>>> import numpy as np
>>> from numpy import linalg as LA
>>> np.set_printoptions(precision=1, suppress=True, linewidth=120)
>>> def rnd(a):
...     return np.round(a, 1) + 0
... 
>>> X = np.array([[3, 4, 5, 6, 7, 8],
...     [9, 10, 11, 12, 13, 14],
...     [15, 16, 17, 18, 19, 20],
...     [21, 22, 23, 24, 25, 26]])
>>> # rank 2
>>> rk = LA.matrix_rank(X)
>>> rk
np.int64(2)
>>> ns = LA.svd(X)[2][rk:].T
>>> rnd(X @ ns)
array([[0., 0., 0., 0.],
       [0., 0., 0., 0.],
       [0., 0., 0., 0.],
       [0., 0., 0., 0.]])
>>> ns.shape
(6, 4)
>>> [int(LA.matrix_rank(X[:, :j + 1])) for j in range(6)]
[1, 2, 2, 2, 2, 2]
>>> np.allclose(X @ ns, 0)
True
>>> LA.matrix_rank(X.T @ X), LA.matrix_rank(X @ X.T)
(np.int64(2), np.int64(2))
>>> data = np.load("mat.npy")
>>> data
array([[3, 0, 0, 0, 0],
       [0, 2, 3, 0, 0],
       [0, 0, 2, 2, 0],
       [0, 3, 1, 2, 0],
       [0, 0, 0, 0, 0]])
>>> LA.matrix_rank(data, rtol=0.1)
np.int64(4)
>>> LA.cond(data) > 100
np.True_
>>> np.argsort(-LA.norm(data, axis=0).round(6), kind="stable")[:3]
array([2, 1, 0])
>>> [round(float(x), 1) for x in LA.svd(data, compute_uv=False)[:3]]
[5.1, 3.0, 2.1]
>>> rnd(LA.norm(data, 2) / LA.norm(data))
np.float64(0.8)
>>> u = np.array([-2, -2, 1, 1, 2, -2]) + 0.5
>>> F = np.eye(6) - 2 * np.outer(u, u) / (u @ u)
>>> rnd(F)
array([[ 0.7, -0.3,  0.3,  0.3,  0.4, -0.3],
       [-0.3,  0.7,  0.3,  0.3,  0.4, -0.3],
       [ 0.3,  0.3,  0.7, -0.3, -0.4,  0.3],
       [ 0.3,  0.3, -0.3,  0.7, -0.4,  0.3],
       [ 0.4,  0.4, -0.4, -0.4,  0.3,  0.4],
       [-0.3, -0.3,  0.3,  0.3,  0.4,  0.7]])
>>> # columns are unit length and at right angles
>>> W1 = np.array([[1, 2, 3, 3, -2],
...     [3, 0, 2, 2, -1],
...     [2, 3, 3, -2, 3],
...     [0, -2, 2, 2, 3],
...     [-1, 2, -1, -2, -2],
...     [3, -2, -1, -2, -1]])
>>> beta = np.array([1, 3, 1, 1, 0])
>>> hid = np.maximum(F @ W1 + beta, 0)
>>> LA.matrix_rank(hid)
np.int64(5)
>>> cent = np.array([[-1, -9, -2], [-6, 3, 9], [3, -1, -1], [-7, -2, 3], [-2, -2, 1]])
>>> (hid @ cent).round(6).argmax(axis=1)
array([2, 2, 2, 2, 2, 2])
>>> W1 @ cent
array([[-21,  -8,  20],
       [ -9, -31,  -3],
       [ -3, -14,  17],
       [ -2, -18, -11],
       [  4,  24,  13],
       [ 22, -26, -30]])
>>> np.all(LA.eigvalsh(F) > 0)
np.False_
>>> [round(float(LA.det(F[:i, :i])), 2) + 0 for i in range(1, 7)]
[0.74, 0.49, 0.23, -0.03, -0.74, -1.0]
>>> rnd(LA.eigvalsh(F).min())
np.float64(-1.0)
>>> rng = np.random.default_rng(37)
>>> labels = rng.permutation(6)
>>> labels
array([3, 5, 1, 0, 4, 2])
>>> A2 = F[labels][:, labels]
>>> rnd(LA.det(A2)), rnd(LA.det(F[labels]))
(np.float64(-1.0), np.float64(1.0))
>>> np.trace(A2)
np.float64(4.0)
>>> rnd(np.diag(A2))
array([0.7, 0.7, 0.7, 0.7, 0.3, 0.7])
>>> u = np.array([2, -3, -1, 3, 3])
>>> v = np.array([-3, 1, -2])
>>> arr = np.outer(u, v)
>>> arr
array([[-6,  2, -4],
       [ 9, -3,  6],
       [ 3, -1,  2],
       [-9,  3, -6],
       [-9,  3, -6]])
>>> rnd(np.trace(LA.pinv(arr) @ arr))
np.float64(1.0)
>>> rnd(arr @ LA.pinv(arr) @ arr)
array([[-6.,  2., -4.],
       [ 9., -3.,  6.],
       [ 3., -1.,  2.],
       [-9.,  3., -6.],
       [-9.,  3., -6.]])
>>> np.abs(np.diag(LA.qr(arr)[1])) > 1e-9
array([ True, False, False])
>>> np.unique(arr.round(6), axis=0).shape
(4, 3)
>>> left, sigma, Vt = LA.svd(arr)
>>> vecs = Vt[:(sigma > 1e-8).sum()]
>>> x0 = arr[1] + -3 * arr[4] + rng.integers(2) * np.eye(3)[2]
>>> x0
array([ 36., -12.,  25.])
>>> LA.matrix_rank(np.vstack([arr, x0]))
np.int64(2)
>>> rnd(np.diag(vecs.T @ vecs))
array([0.6, 0.1, 0.3])
>>> rnd(LA.norm(x0 - vecs.T @ vecs @ x0))
np.float64(0.8)
>>> A = np.array([[4.1, -0.2, -0.1], [-0.2, 4.7, 0.4], [-0.1, 0.4, 4.2]])
>>> # symmetric
>>> A2 = np.array([[-1, 2, 2], [1, -2, 0], [-1, 1, -2]])
>>> LA.matrix_rank(np.vstack([A, A2.T]))
np.int64(3)
>>> rnd(A2.T @ A.T)
array([[-4.2,  4.5, -3.7],
       [ 8.5, -9.4,  3.2],
       [ 8.4, -1.2, -8.6]])
>>> rnd(np.einsum("ij,ij->i", A, A))
array([16.9, 22.3, 17.8])
>>> rnd(np.einsum("ik,kj->ij", A, A2))
array([[-4.2,  8.5,  8.4],
       [ 4.5, -9.4, -1.2],
       [-3.7,  3.2, -8.6]])
>>> A2 = A / np.sqrt((A ** 2).mean(axis=1, keepdims=True))
>>> LA.matrix_rank(A - A.mean(axis=1, keepdims=True))
np.int64(2)
>>> rnd(A - A.mean(axis=1, keepdims=True))
array([[ 2.8, -1.5, -1.4],
       [-1.8,  3.1, -1.2],
       [-1.6, -1.1,  2.7]])
>>> x0 = np.array([-5, 7, -5])
>>> y = A @ x0
>>> beta, lr = np.zeros(3), 1 / LA.norm(A, 2) ** 2
>>> for i in range(20):
...     beta -= lr * A.T @ (A @ beta - y)
...     if i % 5 == 0: print(i, round(LA.norm(A @ beta - y), 1))
... 
0 12.3
5 0.1
10 0.0
15 0.0
>>> rnd(LA.cond(A))
np.float64(1.3)
>>> rnd(beta)
array([-5.,  7., -5.])
>>> ev, vecs = LA.eigh(A)
>>> x0 = np.array([-2, 0, 1])
>>> (np.sign(vecs[:, -1].round(6)) == np.sign(vecs[0, -1].round(6))).astype(int)
array([1, 0, 0])
>>> rnd(np.abs(A).sum(axis=1).max()), rnd(np.abs(ev).max())
(np.float64(5.3), np.float64(5.0))
>>> x0 @ A @ x0 / (x0 @ x0), rnd(ev[0]), rnd(ev[-1])
(np.float64(4.2), np.float64(4.0), np.float64(5.0))
>>> A2 = np.array([[-1, 0, -1, -3, 2, 1],
...     [-3, -2, 3, 1, 0, 0],
...     [0, -1, 1, 2, -3, 3],
...     [2, 3, -3, 0, -3, -2],
...     [-1, 2, -3, -2, -2, -2],
...     [2, 2, 0, -2, 1, 0]])
>>> mat = np.triu(A2)
>>> mat
array([[-1,  0, -1, -3,  2,  1],
       [ 0, -2,  3,  1,  0,  0],
       [ 0,  0,  1,  2, -3,  3],
       [ 0,  0,  0,  0, -3, -2],
       [ 0,  0,  0,  0, -2, -2],
       [ 0,  0,  0,  0,  0,  0]])
>>> rnd(mat @ LA.pinv(mat) @ mat)
array([[-1.,  0., -1., -3.,  2.,  1.],
       [ 0., -2.,  3.,  1.,  0.,  0.],
       [ 0.,  0.,  1.,  2., -3.,  3.],
       [ 0.,  0.,  0.,  0., -3., -2.],
       [ 0.,  0.,  0.,  0., -2., -2.],
       [ 0.,  0.,  0.,  0.,  0.,  0.]])
>>> LA.lstsq(mat[:-1].T, mat[-1])[2]
np.int32(5)
>>> np.unique(mat.round(6), axis=0).shape
(6, 6)
>>> np.abs(np.diag(LA.qr(mat)[1])) > 1e-9
array([ True,  True,  True, False,  True, False])
